$ python3 -q
>>> import numpy as np
>>> from numpy import linalg as LA
>>> np.set_printoptions(precision=2, suppress=True, linewidth=140)
>>> mat = np.load("dump.npy")
>>> mat
array([[ 0.41, -0.06, -0.17, -0.06,  0.41,  0.17,  0.06,  0.06],
       [-0.06,  0.01,  0.03,  0.01, -0.06, -0.03, -0.01, -0.01],
       [-0.17,  0.03,  0.07,  0.03, -0.17, -0.07, -0.03, -0.03],
       [-0.06,  0.01,  0.03,  0.01, -0.06, -0.03, -0.01, -0.01],
       [ 0.41, -0.06, -0.17, -0.06,  0.41,  0.17,  0.06,  0.06],
       [ 0.17, -0.03, -0.07, -0.03,  0.17,  0.07,  0.03,  0.03],
       [ 0.06, -0.01, -0.03, -0.01,  0.06,  0.03,  0.01,  0.01],
       [ 0.06, -0.01, -0.03, -0.01,  0.06,  0.03,  0.01,  0.01]])
>>> # symmetric, so the eigenvalues are real
>>> x = np.array([-3, -4, -2, -2, 4, -5, 5, 1])
>>> np.trace(mat)
np.float64(1.0)
>>> mat @ mat @ x
array([ 0.58, -0.08, -0.25, -0.08,  0.58,  0.25,  0.08,  0.08])
>>> np.allclose(mat, mat.T)
True
>>> mat @ mat
array([[ 0.41, -0.06, -0.18, -0.06,  0.41,  0.18,  0.06,  0.06],
       [-0.06,  0.01,  0.03,  0.01, -0.06, -0.03, -0.01, -0.01],
       [-0.18,  0.03,  0.07,  0.03, -0.18, -0.07, -0.03, -0.03],
       [-0.06,  0.01,  0.03,  0.01, -0.06, -0.03, -0.01, -0.01],
       [ 0.41, -0.06, -0.18, -0.06,  0.41,  0.18,  0.06,  0.06],
       [ 0.18, -0.03, -0.07, -0.03,  0.18,  0.07,  0.03,  0.03],
       [ 0.06, -0.01, -0.03, -0.01,  0.06,  0.03,  0.01,  0.01],
       [ 0.06, -0.01, -0.03, -0.01,  0.06,  0.03,  0.01,  0.01]])
>>> np.trace(mat)
np.float64(1.0)
>>> J = np.load("test15.npy")
>>> J
array([[ 0, -3,  0,  0],
       [-1,  1,  0,  0],
       [ 0,  0,  0, -3],
       [ 0,  0, -1,  1]])
>>> # 2 blocks once reordered
>>> P = np.triu(np.array([[9, 3, 7, 2], [4, 3, 8, 7], [3, 5, 2, 9], [4, 3, 8, 4]]), 1) + np.eye(4)
>>> B = P @ J @ LA.inv(P)
>>> np.poly(B)
array([ 1., -2., -5.,  6.,  9.])
>>> round(float(LA.det(B)), 2)
9.0
>>> B
array([[ -3.,   9., -53., 401.],
       [ -1.,   4., -32., 245.],
       [  0.,   0.,  -9.,  87.],
       [  0.,   0.,  -1.,  10.]])
>>> x = np.array([1, 0, 1, 1])
>>> B @ np.ones(4)
array([354., 216.,  78.,   9.])
>>> B @ (2 * x)
array([690., 424., 156.,  18.])
>>> (B @ x).argmax()
np.int64(0)
>>> np.einsum("ij,j->i", B, x)
array([345., 212.,  78.,   9.])
>>> np.sign((B @ x).round(6))
array([1., 1., 1., 1.])
>>> B @ x
array([345., 212.,  78.,   9.])
>>> B @ np.eye(4)[1]
array([9., 4., 0., 0.])
>>> B = np.array([[-1, 0], [1, 0], [1, -2]])
>>> arr = np.kron(np.eye(3, dtype=int), B)
>>> arr
array([[-1,  0,  0,  0,  0,  0],
       [ 1,  0,  0,  0,  0,  0],
       [ 1, -2,  0,  0,  0,  0],
       [ 0,  0, -1,  0,  0,  0],
       [ 0,  0,  1,  0,  0,  0],
       [ 0,  0,  1, -2,  0,  0],
       [ 0,  0,  0,  0, -1,  0],
       [ 0,  0,  0,  0,  1,  0],
       [ 0,  0,  0,  0,  1, -2]])
>>> def softmax(z):
...     e = np.exp(z - z.max(axis=-1, keepdims=True))
...     return e / e.sum(axis=-1, keepdims=True)
... 
>>> softmax(mat[0] + -2)
array([0.17, 0.1 , 0.09, 0.1 , 0.17, 0.13, 0.12, 0.12])
>>> scores = mat @ mat.T / np.sqrt(8)
>>> softmax(scores)[0] @ mat
array([ 0.12, -0.02, -0.05, -0.02,  0.12,  0.05,  0.02,  0.02])
>>> x = np.array([1, -1, -3, 0, -1, -1])
>>> rhs = arr @ x
>>> rhs
array([-1,  1,  3,  3, -3, -3,  1, -1,  1])
>>> np.round(LA.solve(arr.T @ arr, arr.T @ rhs), 2) + 0
array([ 1., -1., -3.,  0., -1., -1.])
>>> np.round(LA.pinv(arr) @ arr, 2) + 0
array([[1., 0., 0., 0., 0., 0.],
       [0., 1., 0., 0., 0., 0.],
       [0., 0., 1., 0., 0., 0.],
       [0., 0., 0., 1., 0., 0.],
       [0., 0., 0., 0., 1., 0.],
       [0., 0., 0., 0., 0., 1.]])
>>> np.round(LA.lstsq(arr, rhs)[0], 2) + 0
array([ 1., -1., -3.,  0., -1., -1.])
>>> rng = np.random.default_rng(96165)
>>> rhs = rhs + 0.3 * rng.normal(size=9)
>>> rhs
array([-0.83,  1.46,  2.69,  2.62, -3.12, -3.22,  0.67, -0.85,  0.89])
>>> b, *_ = LA.lstsq(arr, rhs)
>>> [round(float(LA.norm(LA.solve(arr.T @ arr + lam * np.eye(6), arr.T @ rhs))), 2) for lam in (0, 1, 10, 100)]
[3.38, 2.44, 0.89, 0.13]
>>> b
array([ 1.14, -0.77, -2.87,  0.18, -0.76, -0.82])
>>> b.round()
array([ 1., -1., -3.,  0., -1., -1.])
>>> M = np.load("run9.npy")
>>> M
array([[ 0.8,  2.1, -4. ,  1.4,  1. , -0.1, -2. , -0.8,  1.3],
       [-0.2,  0. ,  2. ,  0.4, -1.2, -1.9,  1.5, -1.5, -1. ],
       [-1.3,  0. , 40. ,  0.4,  0.1, -0.5, -0.3, -1. , -0.5],
       [-0.7,  0.9,  0. ,  1.4,  1. ,  0.3,  1.7, -1.2, -0.6],
       [ 1.2, -0.4,  6. , -0.1,  1.2,  0.8, -0.3, -1.9, -0.1],
       [-1.2,  1.5, 38. ,  2.3,  0.7,  1.7, -0.4,  2.7, -1.1],
       [-1. ,  0.4, 20. ,  0.2,  0. , -1.7,  0.3, -1. ,  0.4],
       [-0.2, -0.4, -6. ,  0.5, -1.8,  0. , -0.6,  0.1, -1.2]])
>>> left, s, vt = LA.svd(M, full_matrices=False)
>>> np.round(np.sqrt((s ** 2).sum()), 2), round(LA.norm(M), 2)
(np.float64(60.11), np.float64(60.11))
>>> np.round(s / s[0], 2) + 0
array([1.  , 0.08, 0.07, 0.06, 0.05, 0.04, 0.02, 0.  ])
>>> (s > 1e-8).sum()
np.int64(8)
>>> np.round(vt @ vt.T, 2) + 0
array([[1., 0., 0., 0., 0., 0., 0., 0.],
       [0., 1., 0., 0., 0., 0., 0., 0.],
       [0., 0., 1., 0., 0., 0., 0., 0.],
       [0., 0., 0., 1., 0., 0., 0., 0.],
       [0., 0., 0., 0., 1., 0., 0., 0.],
       [0., 0., 0., 0., 0., 1., 0., 0.],
       [0., 0., 0., 0., 0., 0., 1., 0.],
       [0., 0., 0., 0., 0., 0., 0., 1.]])
>>> np.round(left.T @ M @ vt.T, 2) + 0
array([[59.54,  0.  ,  0.  ,  0.  ,  0.  ,  0.  ,  0.  ,  0.  ],
       [ 0.  ,  5.06,  0.  ,  0.  ,  0.  ,  0.  ,  0.  ,  0.  ],
       [ 0.  ,  0.  ,  4.17,  0.  ,  0.  ,  0.  ,  0.  ,  0.  ],
       [ 0.  ,  0.  ,  0.  ,  3.33,  0.  ,  0.  ,  0.  ,  0.  ],
       [ 0.  ,  0.  ,  0.  ,  0.  ,  2.85,  0.  ,  0.  ,  0.  ],
       [ 0.  ,  0.  ,  0.  ,  0.  ,  0.  ,  2.2 ,  0.  ,  0.  ],
       [ 0.  ,  0.  ,  0.  ,  0.  ,  0.  ,  0.  ,  0.92,  0.  ],
       [ 0.  ,  0.  ,  0.  ,  0.  ,  0.  ,  0.  ,  0.  ,  0.11]])
